$ python -q
>>> import numpy as np
>>> np.set_printoptions(precision=2, suppress=True, linewidth=160)
>>> W0 = np.load("block11.npy")
>>> print(W0)
[[ 1  1 -1 -1 -1 -1  1  1]
 [ 1  1  1  1  1  1  1  1]
 [ 1  1  1  1 -1 -1 -1 -1]
 [ 1  1 -1 -1  1  1 -1 -1]]
>>> vec = np.array([-1, -6, -5, 9, 0, 5, -7, -5])
>>> h1 = np.maximum(W0 @ vec, 0)
>>> print(W0.T @ h1)
[ 10  10  -2  -2   2   2 -10 -10]
>>> print(np.maximum(W0 @ (3 * vec), 0))
[ 0  0 12 18]
>>> print(W0 * (h1 > 1e-9)[:, None])
[[ 0  0  0  0  0  0  0  0]
 [ 0  0  0  0  0  0  0  0]
 [ 1  1  1  1 -1 -1 -1 -1]
 [ 1  1 -1 -1  1  1 -1 -1]]
>>> print(np.flatnonzero(h1 > 1e-9))
[2 3]
>>> B = W0 / np.sqrt((W0 ** 2).mean(axis=1, keepdims=True))
>>> print(B[3])
[ 1.  1. -1. -1.  1.  1. -1. -1.]
>>> print(W0 - W0.mean(axis=1, keepdims=True))
[[ 1.  1. -1. -1. -1. -1.  1.  1.]
 [ 0.  0.  0.  0.  0.  0.  0.  0.]
 [ 1.  1.  1.  1. -1. -1. -1. -1.]
 [ 1.  1. -1. -1.  1.  1. -1. -1.]]
>>> M = np.loadtxt("arr.csv", delimiter=",")
>>> print(M)
[[1.05 1.   2.  ]
 [1.   0.05 0.  ]
 [1.   1.   2.05]]
>>> B = np.linalg.inv(M)
>>> print(np.round(M @ B, 2) + 0)
[[1. 0. 0.]
 [0. 1. 0.]
 [0. 0. 1.]]
>>> print(B)
[[ -2.42   1.18   2.36]
 [ 48.38  -3.6  -47.2 ]
 [-22.42   1.18  22.36]]
>>> print((np.abs(B) > 1e-9).astype(int))
[[1 1 1]
 [1 1 1]
 [1 1 1]]
>>> print(round(float(np.linalg.cond(M)), 2))
264.53
>>> print(round(np.log10(np.linalg.cond(M))))
2
>>> proj = np.triu(np.array([[3, -3, 3], [0, -1, 0], [1, 0, -2]]), 1) + np.eye(3)
>>> B = proj @ M @ np.linalg.inv(proj)
>>> print(np.linalg.matrix_rank(B))
3
>>> print(proj @ M - M @ proj)
[[ 0.  6.  3.]
 [ 0.  3. -3.]
 [ 0.  3. -3.]]
>>> print(np.poly(B))
[ 1.   -3.15 -0.69  0.04]
>>> print(B)
[[ 1.05  7.    5.  ]
 [ 1.    3.05 -3.  ]
 [ 1.    4.   -0.95]]
>>> F = np.load("out18.npy")
>>> print(F)
[[-0.19 -0.25 -6.31]
 [ 0.04  0.41  0.45]
 [-0.07  0.38  0.4 ]
 [-0.04 -1.03  1.77]
 [-0.02  0.16 -1.22]
 [ 0.1   0.35 -2.54]
 [ 0.06 -0.48 -2.69]
 [ 0.07 -0.31 -2.76]
 [-0.23 -0.48  1.29]
 [-0.04 -0.26 -0.59]
 [-0.03 -0.59  1.51]
 [-0.22  0.54  1.7 ]
 [ 0.05 -0.54 -3.56]]
>>> C = F[[6, 8]].astype(float)
>>> for _ in range(3):
...     labels = np.linalg.norm(F[:, None] - C, axis=-1).argmin(axis=1)
...     C = np.array([F[labels == j].mean(axis=0) for j in range(2)])
... 
>>> print(labels)
[0 1 1 1 0 0 0 0 1 1 1 1 0]
>>> print(np.abs(C[1] - C[0]).argmax())
2
>>> print(C)
[[ 0.01 -0.18 -3.18]
 [-0.08 -0.15  0.93]]
>>> print(C[1] - C[0])
[-0.1   0.03  4.11]
>>> D = np.linalg.norm(F[:, None] - F[None], axis=-1)
>>> print(D[9].round(6).argsort(kind="stable")[:4])
[9 4 2 1]
>>> print((D + 1e9 * np.eye(13)).round(6).argmin(axis=1))
[12  2  1 10  9  7  7  6 10  4  8  8  7]
>>> print(np.linalg.norm(F - F.mean(axis=0), axis=1))
[5.35 1.53 1.47 2.87 0.41 1.66 1.76 1.8  2.29 0.39 2.51 2.76 2.62]
>>> print(np.unravel_index(D.round(6).argmax(), D.shape))
(np.int64(0), np.int64(3))
>>> print(D.mean(axis=1).argmax())
0
>>> print(np.linalg.norm(F, axis=1))
[6.32 0.61 0.56 2.05 1.23 2.57 2.73 2.78 1.4  0.65 1.62 1.8  3.6 ]
>>> print(D[9])
[5.72 1.24 1.18 2.48 0.76 2.05 2.11 2.17 1.9  0.   2.13 2.43 2.98]
>>> print(D.shape)
(13, 13)
>>> proj = F @ np.linalg.solve(F.T @ F, F.T)
>>> print(np.diag(proj))
[0.74 0.06 0.08 0.42 0.04 0.17 0.16 0.13 0.38 0.03 0.16 0.41 0.22]
>>> print(proj @ F[:, 0])
[-0.19  0.04 -0.07 -0.04 -0.02  0.1   0.06  0.07 -0.23 -0.04 -0.03 -0.22  0.05]
>>> print(np.round(np.linalg.eigvalsh(proj), 2) + 0)
[0. 0. 0. 0. 0. 0. 0. 0. 0. 0. 1. 1. 1.]
>>> E = np.loadtxt("m.csv", delimiter=",")
>>> print(E)
[[0.96 0.19]
 [0.19 0.04]]
>>> left, sig, Vt = np.linalg.svd(E)
>>> print(sig.round(2) + 0)
[1. 0.]
>>> print(np.argmax(sig[:-1] / (sig[1:] + 1e-6)) + 1)
1
>>> B = left[:, :1] @ np.diag(sig[:1]) @ Vt[:1]
>>> print(np.round(np.linalg.norm(E - B, 2), 2), round(sig[1], 2))
0.0 0.0
>>> print(np.linalg.matrix_rank(B))
1
>>> print(np.round(np.linalg.norm(E - B) / np.linalg.norm(E), 2))
0.0
>>> print(B)
[[0.96 0.19]
 [0.19 0.04]]
>>> def softmax(z):
...     e = np.exp(z - z.max(axis=-1, keepdims=True))
...     return e / e.sum(axis=-1, keepdims=True)
... 
>>> print(softmax(E[0]))
[0.68 0.32]
>>> S = E @ E.T / np.sqrt(2)
>>> print(softmax(S)[0] @ E)
[0.68 0.14]
>>> print(softmax(S))
[[0.63 0.37]
 [0.53 0.47]]
>>> J = np.array([[2, 3, 0], [3, 2, 3], [0, 3, 2]])
>>> rng = np.random.default_rng(16998)
>>> labels = rng.permutation(3)
>>> B = J[:, labels] * rng.choice([-1, 1], 3)
>>> print(B)
[[0 3 2]
 [3 2 3]
 [2 3 0]]
>>> left, _, Vt = np.linalg.svd(J.T @ B)
>>> print(labels)
[2 1 0]
>>> print(np.round(left @ Vt, 2) + 0)
[[0. 0. 1.]
 [0. 1. 0.]
 [1. 0. 0.]]
>>> print(np.round(np.linalg.lstsq(J, B)[0], 2) + 0)
[[0. 0. 1.]
 [0. 1. 0.]
 [1. 0. 0.]]
>>> print(np.allclose(J, J.T))
True
>>> print(np.linalg.matrix_power(J, 4))
[[394 528 378]
 [528 772 528]
 [378 528 394]]
>>> print(round(np.linalg.det(J), 2))
-28.0
>>> vec = np.array([-1, 5, -4])
>>> rhs = J @ vec
>>> print(rhs)
[13 -5  7]
>>> print(np.linalg.solve(J, 2 * rhs))
[-2. 10. -8.]
>>> print(np.round(np.linalg.solve(J.T, J[0]), 2) + 0)
[1. 0. 0.]
>>> B = F / np.sqrt((F ** 2).mean(axis=1, keepdims=True))
>>> print(np.linalg.matrix_rank(B) == np.linalg.matrix_rank(F))
True
>>> print(np.linalg.norm(B, axis=1))
[1.73 1.73 1.73 1.73 1.73 1.73 1.73 1.73 1.73 1.73 1.73 1.73 1.73]
>>> evals, vecs = np.linalg.eigh(J)
>>> vec = np.array([1, 3, 0])
>>> print(np.abs(J).sum(axis=1).max(), np.round(np.abs(evals).max(), 2))
8 6.24
>>> print(vec @ J @ vec)
38
>>> print(vec @ J @ vec / (vec @ vec), np.round(evals[0], 2), round(float(evals[-1]), 2))
3.8 -2.24 6.24
>>> print((np.sign(vecs[:, -1].round(6)) == np.sign(vecs[0, -1].round(6))).astype(int))
[1 1 1]
